$ python3 -q
>>> import numpy as np
>>> np.set_printoptions(precision=2, suppress=True, linewidth=120)
>>> def rd(a):
...     return np.round(a, 2) + 0
... 
>>> F = np.array([[8.45, 5.2, -1.24],
...     [-3.57, 5.6, 7.47],
...     [3.61, 0.56, -9.31],
...     [-8.81, -1.87, 4.35],
...     [2.74, -3.11, 9.1],
...     [-9.93, -0.71, -0.96],
...     [-5.98, 8.0, -0.37],
...     [-5.0, -3.38, -7.97],
...     [-6.49, -6.88, -3.26],
...     [-2.88, 6.66, -6.88],
...     [6.71, -0.56, 7.39],
...     [9.88, -1.2, -1.02]])
>>> d = np.linalg.norm(F[:, None] - F[None], axis=-1)
>>> np.flatnonzero(d[9] < d.mean() / 2)
array([9])
>>> np.unravel_index(d.round(6).argmax(), d.shape)
(np.int64(5), np.int64(11))
>>> rd(np.linalg.norm(F, axis=1))
array([10.  , 10.  , 10.  , 10.  , 10.  , 10.  ,  9.99, 10.  , 10.  , 10.  , 10.  , 10.  ])
>>> rd(d[:5, :5])
array([[ 0.  , 14.85, 10.49, 19.47, 14.44],
       [14.85,  0.  , 18.93,  9.64, 10.88],
       [10.49, 18.93,  0.  , 18.62, 18.79],
       [19.47,  9.64, 18.62,  0.  , 12.55],
       [14.44, 10.88, 18.79, 12.55,  0.  ]])
>>> (d + 1e9 * np.eye(12)).round(6).argmin(axis=1)
array([11,  6,  9,  5, 10,  3,  9,  8,  7,  6,  4,  0])
>>> d[9].round(6).argsort(kind="stable")[:4]
array([9, 6, 2, 7])
>>> rd(np.linalg.norm(F - F.mean(axis=0), axis=1))
array([10.46,  9.5 , 10.16,  9.46, 10.72,  9.13,  8.88,  9.65,  9.87,  9.15, 10.87, 11.01])
>>> d.shape
(12, 12)
>>> Ac = (F - F.mean(axis=0)) / F.std(axis=0)
>>> np.argwhere(np.abs(Ac) > 2)
array([], shape=(0, 2), dtype=int64)
>>> beta = np.linalg.lstsq(np.delete(Ac, 0, axis=1), Ac[:, 0])[0]
>>> print(np.abs(beta).argmax())
1
>>> M2 = np.c_[F[:, :1] @ np.array([[-1]]), np.array([3, 1, -1, -1, -1, 3, -2, -2, 2, -1, 1, 2])]
>>> M2
array([[-8.45,  3.  ],
       [ 3.57,  1.  ],
       [-3.61, -1.  ],
       [ 8.81, -1.  ],
       [-2.74, -1.  ],
       [ 9.93,  3.  ],
       [ 5.98, -2.  ],
       [ 5.  , -2.  ],
       [ 6.49,  2.  ],
       [ 2.88, -1.  ],
       [-6.71,  1.  ],
       [-9.88,  2.  ]])
>>> np.linalg.matrix_rank(np.c_[F, M2])
np.int64(4)
>>> print(rd(np.linalg.lstsq(F, M2[:, 0])[0]))
[-1.  0.  0.]
>>> print(rd(np.linalg.norm(np.linalg.qr(F)[0].T @ M2, axis=0) ** 2 / ((M2 ** 2).sum(axis=0) + 1e-12)))
[1.   0.08]
>>> M2 = np.array([[1, 2], [-2, -1]])
>>> arr = np.kron(np.eye(2, dtype=int), M2)
>>> arr
array([[ 1,  2,  0,  0],
       [-2, -1,  0,  0],
       [ 0,  0,  1,  2],
       [ 0,  0, -2, -1]])
>>> Q, vecs = np.linalg.qr(arr[:, :1])[0], np.linalg.qr(arr[:, 1:])[0]
>>> s = np.linalg.svd(Q.T @ vecs, compute_uv=False)
>>> (s > 0.9).sum()
np.int64(0)
>>> print(rd(s))
[0.8]
>>> left, s, vt = np.linalg.svd(arr, full_matrices=False)
>>> print(rd(left.T @ left))
[[1. 0. 0. 0.]
 [0. 1. 0. 0.]
 [0. 0. 1. 0.]
 [0. 0. 0. 1.]]
>>> np.cumsum(s ** 2) / np.sum(s ** 2)
array([0.45, 0.9 , 0.95, 1.  ])
>>> print(rd(s))
[3. 3. 1. 1.]
>>> x0 = np.array([-1, 3, 5, -2])
>>> h = np.maximum(arr @ x0, 0)
>>> print(np.flatnonzero(h > 1e-9))
[0 2]
>>> arr.T @ h
array([ 5, 10,  1,  2])
>>> h
array([5, 0, 1, 0])
>>> np.maximum(arr @ x0, 0) - np.maximum(-arr @ x0, 0)
array([ 5, -1,  1, -8])
>>> arr * (h > 1e-9)[:, None]
array([[1, 2, 0, 0],
       [0, 0, 0, 0],
       [0, 0, 1, 2],
       [0, 0, 0, 0]])
>>> rng = np.random.default_rng(55549)
>>> labels = rng.permutation(4)
>>> labels
array([2, 1, 3, 0])
>>> M2 = arr[labels][:, labels]
>>> rd(np.linalg.det(M2)), rd(np.linalg.det(arr[labels]))
(np.float64(9.0), np.float64(9.0))
>>> M2 = np.array([[0, 3], [-1, 1], [3, 1], [-1, 3]])
>>> M2.T @ arr.T
array([[-2,  1,  1, -5],
       [ 5, -7,  7, -5]])
>>> np.einsum("ik,kj->ji", arr, M2)
array([[-2,  1,  1, -5],
       [ 5, -7,  7, -5]])
>>> arr @ M2
array([[-2,  5],
       [ 1, -7],
       [ 1,  7],
       [-5, -5]])
